$ python3 -q
>>> import numpy as np
>>> import numpy.linalg as la
>>> np.set_printoptions(precision=2, suppress=True, linewidth=120, sign=" ")
>>> W0 = np.load("sample2.npy")
>>> print(W0)
[[ 0  1  1  0  0]
 [ 1  0  0  1  0]
 [ 1  0  0  0  0]
 [ 0  1  0  0  0]
 [ 0  0  0  0  0]]
>>> try:
...     la.cholesky(W0)
... except la.LinAlgError as e:
...     print(repr(e))
... 
LinAlgError('Matrix is not positive definite')
>>> print(np.all(la.eigvalsh(W0) > 0))
False
>>> print([round(float(la.det(W0[:i, :i])), 2) + 0 for i in range(1, 6)])
[0.0, -1.0, 0.0, 1.0, 0.0]
>>> print(la.matrix_rank(W0, rtol=0.1))
4
>>> print(np.sort(la.eigvals(W0).real))
[-1.62 -0.62  0.    0.62  1.62]
>>> print((la.matrix_power((W0 != 0) + (W0.T != 0) + np.eye(5), 5) > 0).astype(int))
[[ 1  1  1  1  0]
 [ 1  1  1  1  0]
 [ 1  1  1  1  0]
 [ 1  1  1  1  0]
 [ 0  0  0  0  1]]
>>> print((W0 != 0).astype(int))
[[ 0  1  1  0  0]
 [ 1  0  0  1  0]
 [ 1  0  0  0  0]
 [ 0  1  0  0  0]
 [ 0  0  0  0  0]]
>>> B = np.array([[1, 1], [1, -1]])
>>> rng = np.random.default_rng(9532)
>>> K = np.kron(B, np.kron(B, B))[rng.permutation(8)][:12]
>>> print(K)
[[ 1  1 -1 -1 -1 -1  1  1]
 [ 1 -1  1 -1  1 -1  1 -1]
 [ 1 -1  1 -1 -1  1 -1  1]
 [ 1  1  1  1 -1 -1 -1 -1]
 [ 1  1 -1 -1  1  1 -1 -1]
 [ 1 -1 -1  1 -1  1  1 -1]
 [ 1 -1 -1  1  1 -1 -1  1]
 [ 1  1  1  1  1  1  1  1]]
>>> x0 = np.array([-5, 3, 5, -1, 3, 4, -2, 0])
>>> print(np.sign((K @ x0).round(6)))
[-1 -1  1 -1  1 -1 -1  1]
>>> print((K @ x0).argmax())
7
>>> print(np.einsum("ij,j->i", K, x0))
[-15  -5   1  -3   3 -15 -13   7]
>>> print(K @ (2 * x0))
[-30 -10   2  -6   6 -30 -26  14]
>>> print(K * x0)
[[-5  3 -5  1 -3 -4 -2  0]
 [-5 -3  5  1  3 -4 -2  0]
 [-5 -3  5  1 -3  4  2  0]
 [-5  3  5 -1 -3 -4  2  0]
 [-5  3 -5  1  3  4  2  0]
 [-5 -3 -5 -1 -3  4 -2  0]
 [-5 -3 -5 -1  3 -4  2  0]
 [-5  3  5 -1  3  4 -2  0]]
>>> print(K @ x0)
[-15  -5   1  -3   3 -15 -13   7]
>>> M = np.load("mat.npy")
>>> print(M)
[[ 4.9  -3.59 -5.96 10.05  4.15  0.1   2.49 -2.65]
 [ 4.01 10.19 -1.8  11.96  0.01 -4.32  1.46  1.52]
 [ 4.51  8.54 -1.64 11.13 -2.15 -5.74  0.47  1.33]
 [ 6.21  9.89  0.17 12.28 -0.49 -5.09  2.58  1.78]
 [ 2.64 -2.37 -5.16  9.88  5.57  1.82  2.03 -2.79]
 [ 4.99 -4.05 -5.09 11.32  2.95  0.44  2.2  -1.8 ]
 [ 2.9   8.51 -1.45 12.9  -1.85 -3.88  0.75  1.85]
 [ 5.15  8.43  0.73 10.97 -2.21 -4.45  2.31  0.69]
 [ 4.45  8.55  0.89 10.92 -1.32 -4.84  0.76  0.42]
 [ 5.41 -2.38 -5.96 10.45  4.9   2.35  1.34 -2.4 ]
 [ 7.81 -3.29  5.21 -2.65 -6.41  4.17  0.79 -1.67]
 [ 6.72 -5.18 -5.46  9.02  4.27  1.78  2.03 -1.46]
 [ 6.11 -3.01  5.94 -1.72 -3.64  4.78  0.68 -5.64]
 [ 4.56  8.58 -1.57 10.44 -1.46 -2.84  3.5   2.69]
 [ 7.42 -4.12 -6.85  9.59  7.28  3.96  2.95 -2.63]
 [ 5.23 -4.12  7.69 -2.85 -6.73  5.37  2.75 -3.89]
 [ 7.24 -3.65  5.57 -0.75 -5.9   5.87  1.   -5.44]
 [ 3.29  9.02 -2.03 12.32 -0.59 -4.37  0.73  1.84]
 [ 6.73 -4.08  7.98 -4.13 -6.79  3.75  1.05 -2.8 ]
 [ 5.7   8.58 -0.12 10.06 -1.39 -4.28 -0.63  2.29]
 [ 3.69  9.19 -1.8  10.31 -1.84 -3.36  2.58  2.61]
 [ 4.16 11.1  -2.88 11.74 -3.1  -2.98  3.44  1.32]
 [ 5.37 -1.92 -5.52  9.82  3.16  1.65  1.66 -1.67]
 [ 5.24 -2.66  3.65 -2.44 -6.75  5.53  0.31 -4.3 ]
 [ 4.29  8.89 -0.87  9.36  0.01 -4.36  2.54  0.46]
 [ 6.15 -3.45 -4.57  9.72  4.61  1.83  1.17 -3.59]
 [ 5.66  8.96 -2.77 10.84 -0.97 -4.87  2.09  2.31]
 [ 5.81  8.89 -2.89 12.04 -2.14 -4.01  1.41  0.83]
 [ 4.67  8.93 -2.04 10.14 -1.35 -3.19  2.15  2.84]
 [ 7.2  -2.26  6.44 -2.27 -6.27  4.29  2.37 -4.4 ]
 [ 4.58 -3.18 -7.3   9.76  3.75  1.82  2.25 -1.9 ]
 [ 4.12  9.38 -0.84 10.86 -1.11 -5.7   1.71  0.82]
 [ 5.21 -4.12  5.   -2.15 -8.49  3.69  2.29 -4.65]
 [ 2.96  9.07 -0.4  10.44 -0.49 -4.12  1.52  2.33]
 [ 6.09 11.55  0.41 11.2  -1.01 -2.02  3.33  2.22]
 [ 4.78  8.67 -2.05 11.34 -1.72 -4.17  2.74  2.  ]
 [ 6.6  -4.74  4.54 -2.85 -6.62  5.22  2.78 -5.2 ]
 [ 2.08  8.59 -0.42 11.15 -1.82 -4.02  5.17  0.58]
 [ 6.54  8.14 -1.52 11.06 -3.02 -5.53  3.3   0.82]
 [ 5.19  8.93 -1.39 11.87 -1.05 -4.34  1.64 -0.06]
 [ 4.66  7.92 -1.31 10.94 -0.35 -4.02  2.51  0.45]
 [ 6.19 -2.73 -6.99  9.98  4.44  1.68  2.85 -2.36]
 [ 4.3   8.26  0.   12.03 -2.74 -5.3   0.38  0.99]
 [ 4.14 -2.99 -4.97 11.42  4.93  2.04  1.72 -0.35]
 [ 7.41 -1.48  4.44 -2.14 -6.03  5.22  1.85 -4.51]
 [ 4.89 10.23 -0.96 11.41 -1.18 -5.12  1.84  1.99]]
>>> x0 = np.array([-5, 2, -5, 2, 2, 1, -1, 4])
>>> rhs = M @ x0
>>> b, lr = np.zeros(8), 1 / la.norm(M, 2) ** 2
>>> for i in range(150):
...     b -= lr * M.T @ (M @ b - rhs)
...     if i % 50 == 0: print(i, round(la.norm(M @ b - rhs), 2))
... 
0 230.44
50 22.67
100 16.81
>>> print(b)
[-4.4   1.83 -4.62  1.49  2.79 -0.51 -0.57  3.17]
>>> print(round(la.cond(M), 2))
15.52
